In [1]: import numpy as np

In [2]: np.set_printoptions(precision=1, suppress=True, linewidth=160, sign=" ")

In [3]: arr = np.loadtxt("case10.csv", delimiter=",")

In [4]: arr
Out[4]: 
array([[ 0.,  0.,  1.,  0.,  0.],
       [ 0.,  0.,  0.,  0.,  1.],
       [ 0.,  1.,  0.,  0.,  0.],
       [ 1.,  0.,  0.,  0.,  0.],
       [ 0.,  0.,  0.,  1.,  0.]])

In [5]: # row-stochastic, so 1 is an eigenvalue

In [6]: np.einsum("ij,ji->", arr, arr)
Out[6]: np.float64(0.0)

In [7]: round(float(np.linalg.det(arr.T)), 1)
Out[7]: 1.0

In [8]: round(np.linalg.det(2 * arr), 1), round(float(np.linalg.det(arr)), 1)
Out[8]: (np.float64(32.0), 1.0)

In [9]: np.kron(np.eye(2, dtype=int), arr)
Out[9]: 
array([[ 0.,  0.,  1.,  0.,  0.,  0.,  0.,  0.,  0.,  0.],
       [ 0.,  0.,  0.,  0.,  1.,  0.,  0.,  0.,  0.,  0.],
       [ 0.,  1.,  0.,  0.,  0.,  0.,  0.,  0.,  0.,  0.],
       [ 1.,  0.,  0.,  0.,  0.,  0.,  0.,  0.,  0.,  0.],
       [ 0.,  0.,  0.,  1.,  0.,  0.,  0.,  0.,  0.,  0.],
       [ 0.,  0.,  0.,  0.,  0.,  0.,  0.,  1.,  0.,  0.],
       [ 0.,  0.,  0.,  0.,  0.,  0.,  0.,  0.,  0.,  1.],
       [ 0.,  0.,  0.,  0.,  0.,  0.,  1.,  0.,  0.,  0.],
       [ 0.,  0.,  0.,  0.,  0.,  1.,  0.,  0.,  0.,  0.],
       [ 0.,  0.,  0.,  0.,  0.,  0.,  0.,  0.,  1.,  0.]])

In [10]: r0 = np.array([2, 3, 8])

In [11]: np.cross(arr[4, :3], arr[2, :3])
Out[11]: array([ 0.,  0.,  0.])

In [12]: np.convolve(arr[4], r0)
Out[12]: array([ 0.,  0.,  0.,  2.,  3.,  8.,  0.])

In [13]: np.array([np.convolve(row, r0, "same") for row in arr])
Out[13]: 
array([[ 0.,  2.,  3.,  8.,  0.],
       [ 0.,  0.,  0.,  2.,  3.],
       [ 2.,  3.,  8.,  0.,  0.],
       [ 3.,  8.,  0.,  0.,  0.],
       [ 0.,  0.,  2.,  3.,  8.]])

In [14]: np.polyval(r0, arr[4])
Out[14]: array([  8.,   8.,   8.,  13.,   8.])

In [15]: rng = np.random.default_rng(5302)

In [16]: lab = rng.integers(0, 3, 4)

In [17]: K = np.triu((lab[:, None] == lab) & (rng.random((4, 4)) < 0.8), 1).astype(int)

In [18]: K += K.T

In [19]: K
Out[19]: 
array([[ 0,  0,  0,  1],
       [ 0,  0,  0,  0],
       [ 0,  0,  0,  0],
       [ 1,  0,  0,  0]])

In [20]: # rows and columns are dependent

In [21]: K @ K
Out[21]: 
array([[ 1,  0,  0,  0],
       [ 0,  0,  0,  0],
       [ 0,  0,  0,  0],
       [ 0,  0,  0,  1]])

In [22]: (np.linalg.matrix_power((K != 0) + (K.T != 0) + np.eye(4), 4) > 0).astype(int)
Out[22]: 
array([[ 1,  0,  0,  1],
       [ 0,  1,  0,  0],
       [ 0,  0,  1,  0],
       [ 1,  0,  0,  1]])

In [23]: np.flatnonzero(np.linalg.matrix_power((K != 0) + (K.T != 0) + np.eye(4), 4)[1])
Out[23]: array([ 1])

In [24]: m1 = np.array([[1, -3, 1], [-2, 0, -3], [3, 2, 1], [3, 2, 1]])

In [25]: # rows 2 and 3 are equal

In [26]: Q, r_ = np.linalg.qr(m1)

In [27]: np.round(Q @ r_, 1) + 0
Out[27]: 
array([[ 1., -3.,  1.],
       [-2.,  0., -3.],
       [ 3.,  2.,  1.],
       [ 3.,  2.,  1.]])

In [28]: np.abs(np.diag(r_))
Out[28]: array([ 4.8,  3.7,  1.8])

In [29]: round(float(np.trace(Q @ Q.T)), 1)
Out[29]: 3.0

In [30]: Q.shape, r_.shape
Out[30]: ((4, 3), (3, 3))

In [31]: np.round(Q.T @ Q, 1) + 0
Out[31]: 
array([[ 1.,  0.,  0.],
       [ 0.,  1.,  0.],
       [ 0.,  0.,  1.]])

In [32]: Q
Out[32]: 
array([[-0.2, -0.9, -0.3],
       [ 0.4,  0.2, -0.9],
       [-0.6,  0.2, -0.2],
       [-0.6,  0.2, -0.2]])

In [33]: np.allclose(r_.T @ r_, m1.T @ m1)
Out[33]: True

In [34]: x = np.array([0, 3, 3])

In [35]: y = m1 @ x

In [36]: b, lr = np.zeros(3), 1 / np.linalg.norm(m1, 2) ** 2

In [37]: for i in range(25):
    ...:     b -= lr * m1.T @ (m1 @ b - y)
    ...:     if i % 5 == 0: print(i, round(np.linalg.norm(m1 @ b - y), 1))
    ...: 
0 4.9
5 3.2
10 2.3
15 1.7
20 1.3

In [38]: b
Out[38]: array([ 0.4,  2.8,  2.5])

In [39]: x = np.array([-8, -5, -7])

In [40]: np.linalg.norm(m1 @ x) <= np.linalg.norm(m1, 2) * np.linalg.norm(x) + 1e-9
Out[40]: np.True_

In [41]: x @ m1
---------------------------------------------------------------------------
ValueError                                Traceback (most recent call last)
Cell In[41], line 1
----> 1 x @ m1

ValueError: matmul: Input operand 1 has a mismatch in its core dimension 0, with gufunc signature (n?,k),(k,m?)->(n?,m?) (size 4 is different from 3)

In [42]: np.sign((m1 @ x).round(6))
Out[42]: array([ 0,  1, -1, -1])

In [43]: m1 @ np.eye(3)[2]
Out[43]: array([ 1., -3.,  1.,  1.])

In [44]: hat = m1 @ np.linalg.solve(m1.T @ m1, m1.T)

In [45]: hat @ m1[:, 0]
Out[45]: array([ 1., -2.,  3.,  3.])

In [46]: hat.round(1) + 0
Out[46]: 
array([[ 1. ,  0. ,  0. ,  0. ],
       [ 0. ,  1. ,  0. ,  0. ],
       [ 0. ,  0. ,  0.5,  0.5],
       [ 0. ,  0. ,  0.5,  0.5]])

In [47]: np.round(np.linalg.eigvalsh(hat), 1) + 0
Out[47]: array([ 0.,  1.,  1.,  1.])

In [48]: np.trace(hat)
Out[48]: np.float64(3.0)

In [49]: r0 = np.array([-2, -4, -4, 3, 4])

In [50]: r1 = np.array([-2, -3, 0, 1])

In [51]: feats = r0[:, None] + r1[None, :]

In [52]: feats
Out[52]: 
array([[-4, -5, -2, -1],
       [-6, -7, -4, -3],
       [-6, -7, -4, -3],
       [ 1,  0,  3,  4],
       [ 2,  1,  4,  5]])

In [53]: x = np.array([1, 3, 3, 2])

In [54]: feats @ np.eye(4)[1]
Out[54]: array([-5., -7., -7.,  0.,  1.])

In [55]: np.linalg.lstsq(feats[:-1].T, feats[-1])[2]
Out[55]: np.int32(2)

In [56]: np.allclose(feats[:-1].T @ np.linalg.lstsq(feats[:-1].T, feats[-1])[0], feats[-1])
Out[56]: True

In [57]: try:
    ...:     np.linalg.inv(feats)
    ...: except np.linalg.LinAlgError as e:
    ...:     print(repr(e))
    ...: 
LinAlgError('Last 2 dimensions of the array must be square')

In [58]: np.abs(np.diag(np.linalg.qr(feats)[1])) > 1e-9
Out[58]: array([ True,  True, False, False])

In [59]: feats - feats[0]
Out[59]: 
array([[ 0,  0,  0,  0],
       [-2, -2, -2, -2],
       [-2, -2, -2, -2],
       [ 5,  5,  5,  5],
       [ 6,  6,  6,  6]])

In [60]: np.count_nonzero(feats)
Out[60]: np.int64(19)

In [61]: feats.sum(axis=1)
Out[61]: array([-12, -20, -20,   8,  12])

In [62]: np.abs(feats).max()
Out[62]: np.int64(7)

In [63]: np.diff(feats, axis=0)
Out[63]: 
array([[-2, -2, -2, -2],
       [ 0,  0,  0,  0],
       [ 7,  7,  7,  7],
       [ 1,  1,  1,  1]])

In [64]: feats.shape
Out[64]: (5, 4)

In [65]: np.round(np.linalg.norm(feats), 1)
Out[65]: np.float64(18.4)

In [66]: np.linalg.matrix_rank(feats)
Out[66]: np.int64(2)

In [67]: np.round(np.linalg.svd(feats, compute_uv=False), 1) + 0
Out[67]: array([ 17.3,   6.3,   0. ,   0. ])
